In [1]: import numpy as np

In [2]: np.set_printoptions(precision=2, suppress=True, linewidth=160, legacy="1.25")

In [3]: data = np.load("arr.npy")

In [4]: data
Out[4]: 
array([[-3.,  4.,  0.,  0.,  0.,  0.,  0.,  0.,  0.,  0.,  0.],
       [ 4.,  4.,  4.,  0.,  0.,  0.,  0.,  0.,  0.,  0.,  0.],
       [ 0.,  4., -2.,  4.,  0.,  0.,  0.,  0.,  0.,  0.,  0.],
       [ 0.,  0.,  4., -5.,  4.,  0.,  0.,  0.,  0.,  0.,  0.],
       [ 0.,  0.,  0.,  4.,  0.,  4.,  0.,  0.,  0.,  0.,  0.],
       [ 0.,  0.,  0.,  0.,  4.,  0.,  4.,  0.,  0.,  0.,  0.],
       [ 0.,  0.,  0.,  0.,  0.,  4., -5.,  4.,  0.,  0.,  0.],
       [ 0.,  0.,  0.,  0.,  0.,  0.,  4., -2.,  4.,  0.,  0.],
       [ 0.,  0.,  0.,  0.,  0.,  0.,  0.,  4.,  3.,  4.,  0.],
       [ 0.,  0.,  0.,  0.,  0.,  0.,  0.,  0.,  4.,  0.,  4.],
       [ 0.,  0.,  0.,  0.,  0.,  0.,  0.,  0.,  0.,  4.,  2.]])

In [5]: A2 = data / np.linalg.norm(data, axis=1, keepdims=True)

In [6]: gram = A2 @ A2.T

In [7]: (gram - 2 * np.eye(11)).round(6).argmax(axis=1)
Out[7]: array([ 2,  3,  0,  5,  2,  7,  4,  5, 10,  7,  8])

In [8]: gram[5]
Out[8]: array([ 0.  ,  0.  ,  0.  ,  0.37,  0.  ,  1.  , -0.47,  0.47,  0.  ,  0.  ,  0.  ])

In [9]: (np.abs(gram) > 0.9).astype(int)
Out[9]: 
array([[1, 0, 0, 0, 0, 0, 0, 0, 0, 0, 0],
       [0, 1, 0, 0, 0, 0, 0, 0, 0, 0, 0],
       [0, 0, 1, 0, 0, 0, 0, 0, 0, 0, 0],
       [0, 0, 0, 1, 0, 0, 0, 0, 0, 0, 0],
       [0, 0, 0, 0, 1, 0, 0, 0, 0, 0, 0],
       [0, 0, 0, 0, 0, 1, 0, 0, 0, 0, 0],
       [0, 0, 0, 0, 0, 0, 1, 0, 0, 0, 0],
       [0, 0, 0, 0, 0, 0, 0, 1, 0, 0, 0],
       [0, 0, 0, 0, 0, 0, 0, 0, 1, 0, 0],
       [0, 0, 0, 0, 0, 0, 0, 0, 0, 1, 0],
       [0, 0, 0, 0, 0, 0, 0, 0, 0, 0, 1]])

In [10]: np.degrees(np.arccos(np.clip(gram[5, 8], -1, 1)))
Out[10]: 90.0

In [11]: ev, vecs = np.linalg.eigvalsh(data)
Traceback (most recent call last):
  Cell In[11], line 1
    ev, vecs = np.linalg.eigvalsh(data)
ValueError: too many values to unpack (expected 2)


In [12]: ev, vecs = np.linalg.eigh(data)

In [13]: np.unique(ev.round(6) + 0, return_counts=True)[1]
Out[13]: array([1, 1, 1, 1, 1, 1, 1, 1, 1, 1, 1])

In [14]: np.linalg.svd(data, compute_uv=False)
Out[14]: array([10.05,  9.11,  7.95,  7.55,  5.66,  5.45,  4.94,  3.75,  3.07,  1.19,  0.89])

In [15]: rng = np.random.default_rng(4605)

In [16]: lab = rng.permutation(11)

In [17]: A2 = data[:, lab] * rng.choice([-1, 1], 11)

In [18]: A2
Out[18]: 
array([[-0., -0., -0., -0.,  4.,  0.,  0., -0.,  3.,  0.,  0.],
       [-0., -0., -0., -0.,  4.,  0.,  4., -0., -4.,  0.,  0.],
       [-0., -4., -0., -0.,  4.,  0., -2., -0., -0.,  0.,  0.],
       [-0.,  5., -0., -0.,  0.,  0.,  4., -0., -0.,  4.,  0.],
       [-0., -4., -0., -0.,  0.,  0.,  0., -4., -0.,  0.,  0.],
       [-0., -0., -0., -4.,  0.,  0.,  0., -0., -0.,  4.,  0.],
       [-0., -0., -0.,  5.,  0.,  4.,  0., -4., -0.,  0.,  0.],
       [-0., -0., -0., -4.,  0., -2.,  0., -0., -0.,  0.,  4.],
       [-4., -0., -0., -0.,  0.,  4.,  0., -0., -0.,  0.,  3.],
       [-0., -0., -4., -0.,  0.,  0.,  0., -0., -0.,  0.,  4.],
       [-4., -0., -2., -0.,  0.,  0.,  0., -0., -0.,  0.,  0.]])

In [19]: left, _, vt = np.linalg.svd(data.T @ A2)

In [20]: np.round(left @ vt, 2) + 0
Out[20]: 
array([[ 0.,  0.,  0.,  0.,  0.,  0.,  0.,  0., -1.,  0.,  0.],
       [ 0.,  0.,  0.,  0.,  1.,  0.,  0.,  0.,  0.,  0.,  0.],
       [ 0.,  0.,  0.,  0.,  0.,  0.,  1.,  0.,  0.,  0.,  0.],
       [ 0., -1.,  0.,  0.,  0.,  0.,  0.,  0.,  0.,  0.,  0.],
       [ 0.,  0.,  0.,  0.,  0.,  0.,  0.,  0.,  0.,  1.,  0.],
       [ 0.,  0.,  0.,  0.,  0.,  0.,  0., -1.,  0.,  0.,  0.],
       [ 0.,  0.,  0., -1.,  0.,  0.,  0.,  0.,  0.,  0.,  0.],
       [ 0.,  0.,  0.,  0.,  0.,  1.,  0.,  0.,  0.,  0.,  0.],
       [ 0.,  0.,  0.,  0.,  0.,  0.,  0.,  0.,  0.,  0.,  1.],
       [-1.,  0.,  0.,  0.,  0.,  0.,  0.,  0.,  0.,  0.,  0.],
       [ 0.,  0., -1.,  0.,  0.,  0.,  0.,  0.,  0.,  0.,  0.]])

In [21]: E = np.array([[1.0, 3.0, 0.0, 0.0, 0.0],
    ...:     [3.0, 4.0, 3.0, 0.0, 0.0],
    ...:     [0.0, 3.0, 1.0, 3.0, 0.0],
    ...:     [0.0, 0.0, 3.0, 4.0, 3.0],
    ...:     [0.0, 0.0, 0.0, 3.0, 4.0]])

In [22]: ev, vecs = np.linalg.eigh(E)

In [23]: ev
Out[23]: array([-2.74, -0.24,  2.34,  6.41,  8.24])

In [24]: np.linalg.svd(E, compute_uv=False)
Out[24]: array([8.24, 6.41, 2.74, 2.34, 0.24])

In [25]: np.unique(ev.round(6) + 0, return_counts=True)[1]
Out[25]: array([1, 1, 1, 1, 1])

In [26]: np.linalg.eigvalsh(E @ E)
Out[26]: array([ 0.06,  5.45,  7.51, 41.03, 67.94])

In [27]: ev.sum(), np.trace(E)
Out[27]: (14.0, 14.0)

In [28]: f = np.array([2, 2, -2, -2, 1])

In [29]: A2 = E + np.outer(f, np.eye(5)[3])

In [30]: np.linalg.matrix_rank(np.linalg.inv(A2) - np.linalg.inv(E), tol=1e-8)
Out[30]: 1

In [31]: np.linalg.matrix_rank(A2 - E)
Out[31]: 1

In [32]: A2 = np.linalg.inv(E)

In [33]: (np.abs(A2) > 1e-9).astype(int)
Out[33]: 
array([[1, 1, 1, 1, 1],
       [1, 1, 1, 1, 1],
       [1, 1, 1, 1, 1],
       [1, 1, 1, 1, 1],
       [1, 1, 1, 1, 1]])

In [34]: round(np.linalg.slogdet(E)[0], 2)
Out[34]: 1.0

In [35]: np.round(np.linalg.inv(A2), 2) + 0
Out[35]: 
array([[1., 3., 0., 0., 0.],
       [3., 4., 3., 0., 0.],
       [0., 3., 1., 3., 0.],
       [0., 0., 3., 4., 3.],
       [0., 0., 0., 3., 4.]])

In [36]: np.round(np.linalg.eigvalsh(E).min(), 2)
Out[36]: -2.74

In [37]: [round(float(np.linalg.det(E[:i, :i])), 2) + 0 for i in range(1, 6)]
Out[37]: [1.0, -5.0, -14.0, -11.0, 82.0]

In [38]: np.all(np.linalg.eigvalsh(E) > 0)
Out[38]: False

In [39]: lab = rng.permutation(5)

In [40]: lab
Out[40]: array([1, 4, 3, 0, 2])

In [41]: A2 = E[lab][:, lab]

In [42]: np.trace(A2)
Out[42]: 14.0

In [43]: np.round(np.linalg.det(A2), 2), np.round(np.linalg.det(E[lab]), 2)
Out[43]: (82.0, 82.0)

In [44]: np.diag(A2)
Out[44]: array([4., 4., 4., 1., 1.])

In [45]: arr = np.load("case12.npy")

In [46]: arr
Out[46]: 
array([[0, 2, 0, 1, 3, 2],
       [0, 0, 5, 1, 1, 3],
       [0, 0, 0, 4, 1, 4],
       [0, 0, 0, 0, 3, 2],
       [0, 0, 0, 0, 0, 1],
       [0, 0, 0, 0, 0, 0]])

In [47]: r = np.linalg.matrix_rank(arr)

In [48]: r
Out[48]: 5

In [49]: ns = np.linalg.svd(arr)[2][r:].T

In [50]: [int(np.linalg.matrix_rank(arr[:i])) for i in range(1, len(arr) + 1)]
Out[50]: [1, 2, 3, 4, 5, 5]

In [51]: [int(np.linalg.matrix_rank(np.delete(arr, i, axis=0))) for i in range(6)]
Out[51]: [4, 4, 4, 4, 4, 5]

In [52]: ns @ ns.T
Out[52]: 
array([[1., 0., 0., 0., 0., 0.],
       [0., 0., 0., 0., 0., 0.],
       [0., 0., 0., 0., 0., 0.],
       [0., 0., 0., 0., 0., 0.],
       [0., 0., 0., 0., 0., 0.],
       [0., 0., 0., 0., 0., 0.]])

In [53]: lab = rng.permutation(6)

In [54]: lab
Out[54]: array([3, 1, 5, 4, 2, 0])

In [55]: A2 = arr[lab][:, lab]

In [56]: np.sort(np.abs(np.linalg.eigvals(A2)))
Out[56]: array([0., 0., 0., 0., 0., 0.])

In [57]: np.trace(A2)
Out[57]: 0

In [58]: np.allclose(A2, arr)
Out[58]: False

In [59]: A2
Out[59]: 
array([[0, 0, 2, 3, 0, 0],
       [1, 0, 3, 1, 5, 0],
       [0, 0, 0, 0, 0, 0],
       [0, 0, 1, 0, 0, 0],
       [4, 0, 4, 1, 0, 0],
       [1, 2, 2, 3, 0, 0]])

In [60]: np.diag(A2)
Out[60]: array([0, 0, 0, 0, 0, 0])

In [61]: x0 = np.array([2, -1, -4, 1, -5, -1])

In [62]: a = np.maximum(arr @ x0, 0)

In [63]: a
Out[63]: array([0, 0, 0, 0, 0, 0])

In [64]: np.maximum(arr @ x0, 0) - np.maximum(-arr @ x0, 0)
Out[64]: array([-18, -27,  -5, -17,  -1,   0])

In [65]: np.maximum(arr @ (3 * x0), 0)
Out[65]: array([0, 0, 0, 0, 0, 0])

In [66]: m1 = np.array([[1, -2, 4, -8],
    ...:     [1, -1, 1, -1],
    ...:     [1, 0, 0, 0],
    ...:     [1, 1, 1, 1],
    ...:     [1, 2, 4, 8],
    ...:     [1, 3, 9, 27],
    ...:     [1, 4, 16, 64],
    ...:     [1, 5, 25, 125],
    ...:     [1, 6, 36, 216],
    ...:     [1, 7, 49, 343],
    ...:     [1, 8, 64, 512],
    ...:     [1, 9, 81, 729]])

In [67]: left, s, vt = np.linalg.svd(m1)

In [68]: s
Out[68]: array([996.81,  21.67,   3.84,   1.96])

In [69]: A2 = left[:, :1] @ np.diag(s[:1]) @ vt[:1]

In [70]: np.linalg.matrix_rank(A2)
Out[70]: 1

In [71]: w1 = np.array([[0, 0, 1, 2, 1], [1, 2, 2, 2, 1], [2, 2, 2, 2, 2], [1, 1, 0, 0, 2]])

In [72]: b = np.array([2, 4, 4, 1, -3])

In [73]: hid = np.maximum(m1 @ w1 + b, 0)

In [74]: np.linalg.matrix_rank(hid)
Out[74]: 5

In [75]: (hid > 0).astype(int)
Out[75]: 
array([[0, 0, 1, 1, 0],
       [1, 1, 1, 1, 0],
       [1, 1, 1, 1, 0],
       [1, 1, 1, 1, 1],
       [1, 1, 1, 1, 1],
       [1, 1, 1, 1, 1],
       [1, 1, 1, 1, 1],
       [1, 1, 1, 1, 1],
       [1, 1, 1, 1, 1],
       [1, 1, 1, 1, 1],
       [1, 1, 1, 1, 1],
       [1, 1, 1, 1, 1]])

In [76]: hid
Out[76]: 
array([[   0,    0,    9,    7,    0],
       [   2,    3,    5,    3,    0],
       [   2,    4,    5,    3,    0],
       [   6,    9,    9,    7,    3],
       [  20,   24,   17,   15,   24],
       [  50,   55,   29,   27,   73],
       [ 102,  108,   45,   43,  162],
       [ 182,  189,   65,   63,  303],
       [ 296,  304,   89,   87,  508],
       [ 450,  459,  117,  115,  789],
       [ 650,  660,  149,  147, 1158],
       [ 902,  913,  185,  183, 1627]])

In [77]: basis = np.array([[-3, 3, -1], [-2, -2, 2], [-2, -2, -1], [-2, 2, 1], [2, 3, -3]])

In [78]: hid @ basis
Out[78]: 
array([[  -32,    -4,    -2],
       [  -28,    -4,     2],
       [  -30,    -6,     4],
       [  -62,     5,     1],
       [ -124,    80,   -46],
       [ -226,   255,  -161],
       [ -374,   572,  -374],
       [ -574,  1073,  -715],
       [ -832,  1800, -1214],
       [-1154,  2795, -1901],
       [-1546,  4100, -2806],
       [-2014,  5757, -3959]])

In [79]: (hid @ basis).round(6).argmax(axis=1)
Out[79]: array([2, 2, 2, 1, 1, 1, 1, 1, 1, 1, 1, 1])

In [80]: w1 @ basis
Out[80]: 
array([[ -4,   5,  -2],
       [-13,   2,   0],
       [-14,   8,  -4],
       [ -1,   7,  -5]])

In [81]: X = np.loadtxt("test12.csv", delimiter=",")

In [82]: X
Out[82]: 
array([[-0.21, -1.7 ,  0.3 ],
       [ 0.38,  0.6 , -0.4 ],
       [-0.34, -0.3 ,  0.3 ],
       [-0.71,  0.8 ,  0.7 ],
       [ 0.42,  1.3 , -0.5 ],
       [ 0.96,  0.9 , -1.  ],
       [-0.88,  0.5 ,  0.9 ],
       [-0.02,  0.5 ,  0.  ],
       [-0.32, -0.2 ,  0.2 ],
       [ 1.01, -0.4 , -1.1 ],
       [ 2.03,  0.9 , -2.  ],
       [ 1.59,  0.6 , -1.6 ],
       [ 0.52,  0.4 , -0.5 ],
       [ 0.36,  0.6 , -0.4 ],
       [-1.13, -0.1 ,  1.1 ],
       [-0.32, -0.7 ,  0.3 ],
       [-0.51,  0.5 ,  0.5 ],
       [ 0.28, -1.5 , -0.2 ],
       [ 0.72,  2.3 , -0.8 ],
       [-1.09,  0.1 ,  1.  ],
       [-0.57,  0.8 ,  0.5 ],
       [-0.6 , -1.6 ,  0.6 ],
       [-0.94, -0.8 ,  0.8 ],
       [ 0.47,  0.6 , -0.5 ],
       [ 0.59, -0.7 , -0.6 ],
       [ 0.22,  0.  , -0.2 ],
       [ 0.17,  2.3 , -0.2 ],
       [ 0.95, -1.2 , -1.  ],
       [ 0.03, -1.7 , -0.1 ],
       [ 0.69,  0.6 , -0.7 ],
       [-1.16,  0.1 ,  1.2 ],
       [-0.11,  0.9 ,  0.2 ],
       [-0.3 , -0.4 ,  0.3 ],
       [ 0.12,  0.9 , -0.1 ],
       [-0.02, -0.5 ,  0.1 ],
       [-0.27,  1.  ,  0.3 ],
       [-1.15, -1.2 ,  1.1 ],
       [ 1.4 , -0.4 , -1.4 ],
       [ 0.99,  0.6 , -1.  ],
       [-0.98,  1.3 ,  1.1 ],
       [-0.96, -0.4 ,  0.9 ],
       [-0.41, -2.  ,  0.4 ]])

In [83]: d = np.linalg.norm(X[:, None] - X[None], axis=-1)

In [84]: np.flatnonzero(d[1] < d.mean() / 2)
Out[84]: array([ 1,  4,  5,  7, 12, 13, 23, 25, 29, 31, 33, 38])

In [85]: np.linalg.matrix_rank(d ** 2)
Out[85]: 5

In [86]: x0 = np.array([-1, 1, 1, -1])

In [87]: y = m1 @ x0

In [88]: b, lr = np.zeros(4), 1 / np.linalg.norm(m1, 2) ** 2

In [89]: for i in range(30):
    ...:     b -= lr * m1.T @ (m1 @ b - y)
    ...:     if i % 5 == 0: print(i, round(np.linalg.norm(m1 @ b - y), 2))
    ...: 
0 27.42
5 27.36
10 27.3
15 27.23
20 27.17
25 27.11

In [90]: round(float(np.linalg.cond(m1)), 2)
Out[90]: 507.97

In [91]: Ac = X - X.mean(axis=1)
Traceback (most recent call last):
  Cell In[91], line 1
    Ac = X - X.mean(axis=1)
ValueError: operands could not be broadcast together with shapes (42,3) (42,) 


In [92]: Ac = X - X.mean(axis=0)

In [93]: left, s, vt = np.linalg.svd(Ac, full_matrices=False)

In [94]: round(float((s ** 2).sum() ** 2 / (s ** 4).sum()), 2)
Out[94]: 1.9

In [95]: np.round(s ** 2 / (s ** 2).sum(), 2) + 0
Out[95]: array([0.61, 0.39, 0.  ])

In [96]: np.searchsorted(np.cumsum(s ** 2) / (s ** 2).sum(), 0.9) + 1
Out[96]: 2

In [97]: feats = rng.normal(size=(20, 7)) + 20 * np.array([3, 2, 4, 2, 2, 4, 4])

In [98]: feats
Out[98]: 
array([[60.35, 38.89, 79.23, 38.81, 38.18, 80.8 , 80.46],
       [61.07, 40.59, 78.03, 41.43, 38.97, 82.05, 81.3 ],
       [60.36, 41.64, 79.4 , 39.84, 40.88, 79.06, 81.06],
       [59.86, 39.53, 80.21, 39.82, 40.56, 80.97, 81.53],
       [59.24, 40.94, 81.16, 39.86, 40.81, 82.11, 79.83],
       [59.79, 40.12, 80.66, 42.26, 41.73, 79.93, 80.13],
       [59.83, 38.87, 78.86, 40.05, 38.67, 78.81, 79.71],
       [59.33, 39.27, 80.4 , 38.55, 39.22, 81.6 , 81.59],
       [60.94, 39.83, 80.05, 38.72, 38.61, 81.78, 78.77],
       [60.11, 40.43, 79.79, 39.27, 41.6 , 80.29, 79.52],
       [60.76, 40.71, 78.76, 39.79, 41.19, 80.44, 80.21],
       [60.15, 39.65, 82.07, 39.12, 40.49, 79.57, 81.96],
       [58.99, 40.15, 80.43, 39.75, 39.16, 80.54, 79.42],
       [60.51, 41.01, 80.79, 40.64, 40.13, 80.54, 80.71],
       [59.38, 40.77, 77.89, 40.21, 41.55, 81.13, 78.99],
       [59.13, 38.6 , 79.2 , 40.37, 40.  , 81.89, 80.09],
       [61.  , 38.76, 80.19, 37.64, 41.86, 80.95, 81.42],
       [60.68, 41.81, 81.39, 40.08, 39.04, 79.73, 78.64],
       [58.97, 39.29, 81.48, 37.75, 40.4 , 80.53, 80.52],
       [59.33, 41.61, 80.03, 38.8 , 37.66, 80.25, 79.4 ]])

In [99]: gram = np.cov(feats, rowvar=False)

In [100]: feats.std(axis=0)
Out[100]: array([0.69, 0.98, 1.1 , 1.09, 1.24, 0.92, 0.97])

In [101]: np.argsort(-feats.std(axis=0).round(6), kind="stable")
Out[101]: array([4, 2, 3, 1, 6, 5, 0])

In [102]: np.median(feats, axis=0)
Out[102]: array([59.99, 40.13, 80.12, 39.81, 40.27, 80.54, 80.17])

In [103]: np.polyfit(feats[:, 3], feats[:, 4], 1)
Out[103]: array([ 0.15, 34.07])

In [104]: np.linalg.eigvalsh(gram)[::-1]
Out[104]: array([1.85, 1.77, 1.38, 0.83, 0.74, 0.61, 0.34])

In [105]: np.argwhere(np.triu(np.abs(np.corrcoef(feats.T)) > 0.8, 1))
Out[105]: array([], shape=(0, 2), dtype=int64)
